% python3 -q
>>> import numpy as np
>>> np.set_printoptions(suppress=True, linewidth=160)
>>> data = np.array([[0.67, 0.0, 0.33], [0.33, 0.67, 0.0], [0.33, 0.0, 0.67]])
>>> # rows sum to 1
>>> gram = data.T @ data
>>> np.allclose(gram, gram.T)
True
>>> gram.round(2)
array([[0.67, 0.22, 0.44],
       [0.22, 0.45, 0.  ],
       [0.44, 0.  , 0.56]])
>>> np.round(np.linalg.svd(data, compute_uv=False) ** 2, 2)
array([1.1 , 0.47, 0.1 ])
>>> round(float(np.trace(gram)), 2), round(float((data ** 2).sum()), 2)
(1.67, 1.67)
>>> (data @ data.T).shape
(3, 3)
>>> np.linalg.matrix_rank(gram)
np.int64(3)
>>> out = data / np.sqrt((data ** 2).mean(axis=1, keepdims=True))
>>> np.linalg.matrix_rank(out) == np.linalg.matrix_rank(data)
np.True_
>>> out[0].round(2)
array([1.55, 0.  , 0.77])
>>> np.round(np.linalg.norm(out, axis=1), 2)
array([1.73, 1.73, 1.73])
>>> M = np.load("block14.npy")
>>> M
array([[ 0.25,  2.54,  0.17, -3.49, -3.56, -0.57],
       [ 2.54, -1.6 , -0.96, -1.7 ,  3.35, -1.26],
       [ 0.17, -0.96,  3.02,  0.2 ,  2.04,  1.83],
       [-3.49, -1.7 ,  0.2 , -5.23,  1.58,  0.54],
       [-3.56,  3.35,  2.04,  1.58,  2.64,  0.61],
       [-0.57, -1.26,  1.83,  0.54,  0.61, -6.08]])
>>> # equal to its transpose
>>> np.round(np.linalg.eigvalsh(M).min(), 2)
np.float64(-7.01)
>>> out = M / np.sqrt((M ** 2).mean(axis=1, keepdims=True))
>>> np.linalg.matrix_rank(M - M.mean(axis=1, keepdims=True))
np.int64(5)
>>> np.round(np.linalg.norm(out, axis=1), 2)
array([2.45, 2.45, 2.45, 2.45, 2.45, 2.45])
>>> out[2].round(2)
array([ 0.1 , -0.56,  1.76,  0.12,  1.19,  1.07])
>>> w, vecs = np.linalg.eigh(M)
>>> x = np.array([3, 2, -4, -2, 8, -5])
>>> (np.sign(vecs[:, -1].round(6)) == np.sign(vecs[0, -1].round(6))).astype(int)
array([1, 0, 0, 0, 0, 0])
>>> np.round(np.linalg.eigvalsh(M[1:, 1:]), 2)
array([-7.  , -6.6 , -2.23,  3.  ,  5.58])
>>> out = data / np.linalg.norm(data, axis=1, keepdims=True)
>>> gram = out @ out.T
>>> gram[2].round(2)
array([0.79, 0.2 , 1.  ])
>>> (gram - 2 * np.eye(3)).round(6).argmax(axis=1)
array([2, 0, 0])
>>> (np.abs(gram) > 0.9).astype(int)
array([[1, 0, 0],
       [0, 1, 0],
       [0, 0, 1]])
>>> np.round(np.linalg.norm(out, axis=1), 2)
array([1., 1., 1.])
>>> gram.round(2)
array([[1.  , 0.4 , 0.79],
       [0.4 , 1.  , 0.2 ],
       [0.79, 0.2 , 1.  ]])
>>> round(float(np.degrees(np.arccos(np.clip(gram[2, 0], -1, 1)))), 2)
37.56
>>> J = np.loadtxt("data.csv", delimiter=",")
>>> J.round(2)
array([[-0.43, -0.37,  0.26, -0.25, -0.75],
       [-0.28, -0.6 , -0.64, -0.22,  0.31],
       [-0.8 ,  0.56, -0.08, -0.03,  0.16],
       [-0.09, -0.22,  0.66, -0.45,  0.54],
       [-0.28, -0.38,  0.27,  0.83,  0.16]])
>>> # keeps lengths
>>> np.round(J[:, 3] @ J[:, 2], 2)
np.float64(0.0)
>>> np.round(np.linalg.norm(J, axis=0), 2)
array([1., 1., 1., 1., 1.])
>>> np.round(np.linalg.pinv(J), 2)
array([[-0.43, -0.28, -0.8 , -0.09, -0.28],
       [-0.37, -0.6 ,  0.56, -0.22, -0.38],
       [ 0.26, -0.64, -0.08,  0.66,  0.27],
       [-0.25, -0.22, -0.03, -0.45,  0.83],
       [-0.75,  0.31,  0.16,  0.54,  0.16]])
>>> np.round(J.T @ J, 2) + 0
array([[1., 0., 0., 0., 0.],
       [0., 1., 0., 0., 0.],
       [0., 0., 1., 0., 0.],
       [0., 0., 0., 1., 0.],
       [0., 0., 0., 0., 1.]])
>>> rng = np.random.default_rng(79921)
>>> lab = rng.permutation(5)
>>> lab
array([2, 4, 1, 0, 3])
>>> out = J[lab][:, lab]
>>> np.allclose(out, J)
False
>>> round(np.trace(out), 2)
np.float64(-1.4)
>>> np.round(np.linalg.det(out), 2), round(np.linalg.det(J[lab]), 2)
(np.float64(1.0), np.float64(1.0))
>>> np.round(np.sort(np.abs(np.linalg.eigvals(out))), 2)
array([1., 1., 1., 1., 1.])
>>> u, r1 = J[3], J[2]
>>> round(float(u @ u), 2)
1.0
>>> round(float(u @ r1), 2)
-0.0
>>> p = (u @ r1) / (u @ u) * u
>>> p.round(2) + 0
array([0., 0., 0., 0., 0.])
>>> round(float(np.linalg.norm(u + r1) ** 2 + np.linalg.norm(u - r1) ** 2), 2)
4.0
>>> np.round(r1 - p, 2)
array([-0.8 ,  0.56, -0.08, -0.03,  0.16])
>>> def softmax(z):
...     e = np.exp(z - z.max(axis=-1, keepdims=True))
...     return e / e.sum(axis=-1, keepdims=True)
... 
>>> np.round(softmax(J[2] + 3), 2)
array([0.08, 0.33, 0.17, 0.18, 0.22])
>>> S = J @ J.T / np.sqrt(5)
>>> softmax(S).round(6).argmax(axis=1)
array([0, 1, 2, 3, 4])
>>> W0 = np.loadtxt("arr.csv", delimiter=",")
>>> W0
array([[1., 0., 6.],
       [2., 0., 4.],
       [2., 0., 4.],
       [1., 0., 6.],
       [3., 0., 2.],
       [2., 0., 4.],
       [3., 0., 2.],
       [3., 0., 2.],
       [1., 0., 6.],
       [3., 0., 2.],
       [3., 0., 2.],
       [1., 0., 6.],
       [3., 0., 2.],
       [2., 0., 4.],
       [0., 4., 8.],
       [1., 0., 6.],
       [1., 0., 6.],
       [1., 0., 6.],
       [2., 0., 4.],
       [3., 0., 2.],
       [0., 4., 8.],
       [3., 0., 2.],
       [3., 0., 2.],
       [3., 0., 2.],
       [2., 0., 4.],
       [1., 0., 6.],
       [1., 0., 6.],
       [0., 4., 8.]])
>>> # row 2 repeats row 1
>>> out = np.c_[W0[:, :1] @ np.array([[1]]), np.array([2, 0, 3, 1, 0, 0, 2, -2, 2, 1, -2, 2, 0, -3, 0, 2, 2, -2, -3, 2, 3, 3, -1, 0, 1, 0, 2, 2])]
>>> out
array([[ 1.,  2.],
       [ 2.,  0.],
       [ 2.,  3.],
       [ 1.,  1.],
       [ 3.,  0.],
       [ 2.,  0.],
       [ 3.,  2.],
       [ 3., -2.],
       [ 1.,  2.],
       [ 3.,  1.],
       [ 3., -2.],
       [ 1.,  2.],
       [ 3.,  0.],
       [ 2., -3.],
       [ 0.,  0.],
       [ 1.,  2.],
       [ 1.,  2.],
       [ 1., -2.],
       [ 2., -3.],
       [ 3.,  2.],
       [ 0.,  3.],
       [ 3.,  3.],
       [ 3., -1.],
       [ 3.,  0.],
       [ 2.,  1.],
       [ 1.,  0.],
       [ 1.,  2.],
       [ 0.,  2.]])
>>> np.linalg.matrix_rank(out)
np.int64(2)
>>> np.round(np.linalg.norm(out - W0 @ np.linalg.lstsq(W0, out)[0], axis=0), 2) + 0
array([0.  , 8.89])
>>> Q, vecs = np.linalg.qr(out[:, :1])[0], np.linalg.qr(out[:, 1:])[0]
>>> sigma = np.linalg.svd(Q.T @ vecs, compute_uv=False)
>>> round(float(np.linalg.norm(Q @ Q.T - vecs @ vecs.T, 2)), 2)
0.99
>>> np.round(np.degrees(np.arccos(sigma.clip(0, 1))), 2)
array([81.58])
>>> (sigma > 0.9).sum()
np.int64(0)
>>> W2 = np.array([[1.2, 0.5, -0.2]])
>>> X = np.array([[1],
...     [-3],
...     [0],
...     [-1],
...     [2],
...     [-2],
...     [-2],
...     [3],
...     [-1],
...     [0],
...     [-1],
...     [2],
...     [2],
...     [-2],
...     [2],
...     [3],
...     [-2],
...     [2],
...     [-2],
...     [0],
...     [1],
...     [3],
...     [1],
...     [1],
...     [-1],
...     [-1],
...     [-2],
...     [-3],
...     [1]]) @ W2 + 0.05 * rng.normal(size=(29, 3))
>>> X.round(2)
array([[ 1.2 ,  0.59, -0.23],
       [-3.63, -1.47,  0.65],
       [ 0.02,  0.07, -0.07],
       [-1.14, -0.54,  0.16],
       [ 2.28,  1.  , -0.46],
       [-2.43, -1.02,  0.39],
       [-2.41, -1.04,  0.35],
       [ 3.65,  1.52, -0.6 ],
       [-1.24, -0.53,  0.2 ],
       [ 0.05,  0.08,  0.03],
       [-1.27, -0.38,  0.29],
       [ 2.4 ,  0.99, -0.53],
       [ 2.47,  1.04, -0.35],
       [-2.36, -1.01,  0.39],
       [ 2.46,  1.  , -0.54],
       [ 3.6 ,  1.62, -0.61],
       [-2.39, -1.02,  0.45],
       [ 2.37,  1.06, -0.34],
       [-2.37, -0.99,  0.41],
       [-0.05,  0.07, -0.1 ],
       [ 1.22,  0.5 , -0.22],
       [ 3.66,  1.5 , -0.57],
       [ 1.29,  0.48, -0.15],
       [ 1.19,  0.51, -0.19],
       [-1.23, -0.54,  0.2 ],
       [-1.16, -0.56,  0.15],
       [-2.4 , -1.02,  0.3 ],
       [-3.61, -1.46,  0.6 ],
       [ 1.12,  0.47, -0.15]])
>>> out = np.c_[X[:, :1] @ np.array([[0]]), np.array([2, 0, 1, 1, 1, -1, -2, 2, 0, 2, 1, -2, -1, 0, -1, 2, 0, 1, 0, 2, 0, -1, -2, -1, -2, 2, 1, -1, 0])]
>>> out
array([[ 0.,  2.],
       [ 0.,  0.],
       [ 0.,  1.],
       [ 0.,  1.],
       [ 0.,  1.],
       [ 0., -1.],
       [ 0., -2.],
       [ 0.,  2.],
       [ 0.,  0.],
       [ 0.,  2.],
       [ 0.,  1.],
       [ 0., -2.],
       [ 0., -1.],
       [ 0.,  0.],
       [ 0., -1.],
       [ 0.,  2.],
       [ 0.,  0.],
       [ 0.,  1.],
       [ 0.,  0.],
       [ 0.,  2.],
       [ 0.,  0.],
       [ 0., -1.],
       [ 0., -2.],
       [ 0., -1.],
       [ 0., -2.],
       [ 0.,  2.],
       [ 0.,  1.],
       [ 0., -1.],
       [ 0.,  0.]])
>>> np.round(np.linalg.lstsq(X, out[:, 0])[0], 2)
array([0., 0., 0.])
>>> m1 = np.load("case0.npy")
>>> m1
array([[0., 1., 1.],
       [1., 0., 1.],
       [1., 1., 0.]])
>>> # equal to its transpose
>>> m1.sum(axis=0)
array([2., 2., 2.])
>>> Lm = np.diag(m1.sum(axis=1)) - m1
>>> Lm
array([[ 2., -1., -1.],
       [-1.,  2., -1.],
       [-1., -1.,  2.]])
>>> np.round(np.linalg.eigvalsh(Lm), 2) + 0
array([0., 3., 3.])
>>> (np.linalg.eigvalsh(Lm) < 1e-8).sum()
np.int64(1)
>>> (m1 @ m1)[0]
array([2., 1., 1.])
>>> lab = rng.integers(0, 2, 6)
>>> mat = np.triu((lab[:, None] == lab) & (rng.random((6, 6)) < 0.8), 1).astype(int)
>>> mat += mat.T
>>> mat
array([[0, 1, 0, 1, 0, 1],
       [1, 0, 0, 1, 0, 1],
       [0, 0, 0, 0, 1, 0],
       [1, 1, 0, 0, 0, 1],
       [0, 0, 1, 0, 0, 0],
       [1, 1, 0, 1, 0, 0]])
>>> w, vecs = np.linalg.eigh(mat)
>>> (w > 1e-8).sum(), (w < -1e-8).sum()
(np.int64(2), np.int64(4))
>>> np.round(vecs @ np.diag(w) @ vecs.T, 2) + 0
array([[0., 1., 0., 1., 0., 1.],
       [1., 0., 0., 1., 0., 1.],
       [0., 0., 0., 0., 1., 0.],
       [1., 1., 0., 0., 0., 1.],
       [0., 0., 1., 0., 0., 0.],
       [1., 1., 0., 1., 0., 0.]])
>>> np.abs(vecs[:, -1]).round(6).argmax()
np.int64(0)
>>> np.round(vecs.T @ mat @ vecs, 2) + 0
array([[-1.,  0.,  0.,  0.,  0.,  0.],
       [ 0., -1.,  0.,  0.,  0.,  0.],
       [ 0.,  0., -1.,  0.,  0.,  0.],
       [ 0.,  0.,  0., -1.,  0.,  0.],
       [ 0.,  0.,  0.,  0.,  1.,  0.],
       [ 0.,  0.,  0.,  0.,  0.,  3.]])
>>> out = np.array([[-2, -9], [7, -8]])
>>> W2 = np.array([[-1, -3, 1], [2, 2, -1], [2, 2, 0]])
>>> F = np.kron(out, W2)
>>> F
array([[  2,   6,  -2,   9,  27,  -9],
       [ -4,  -4,   2, -18, -18,   9],
       [ -4,  -4,   0, -18, -18,   0],
       [ -7, -21,   7,   8,  24,  -8],
       [ 14,  14,  -7, -16, -16,   8],
       [ 14,  14,   0, -16, -16,   0]])
>>> u = np.array([-1, 2, 0])
>>> np.array([np.convolve(row, u, "same") for row in F])
array([[ -2,  14, -13,  -9,  63, -18],
       [ -4, -10,  22, -18, -45,  18],
       [ -4,  -8,  18, -18, -36,   0],
       [  7, -49,   6,  -8,  56, -16],
       [ 14,  35,   2, -16, -40,  16],
       [ 14,  28,  16, -16, -32,   0]])
>>> np.correlate(F[5], F[3], "full")
array([-112,  224,  448,  338, -452, -904, -338,  224,  448,  112,    0])
>>> np.polyval(u, F[5])
array([-168, -168,    0, -288, -288,    0])
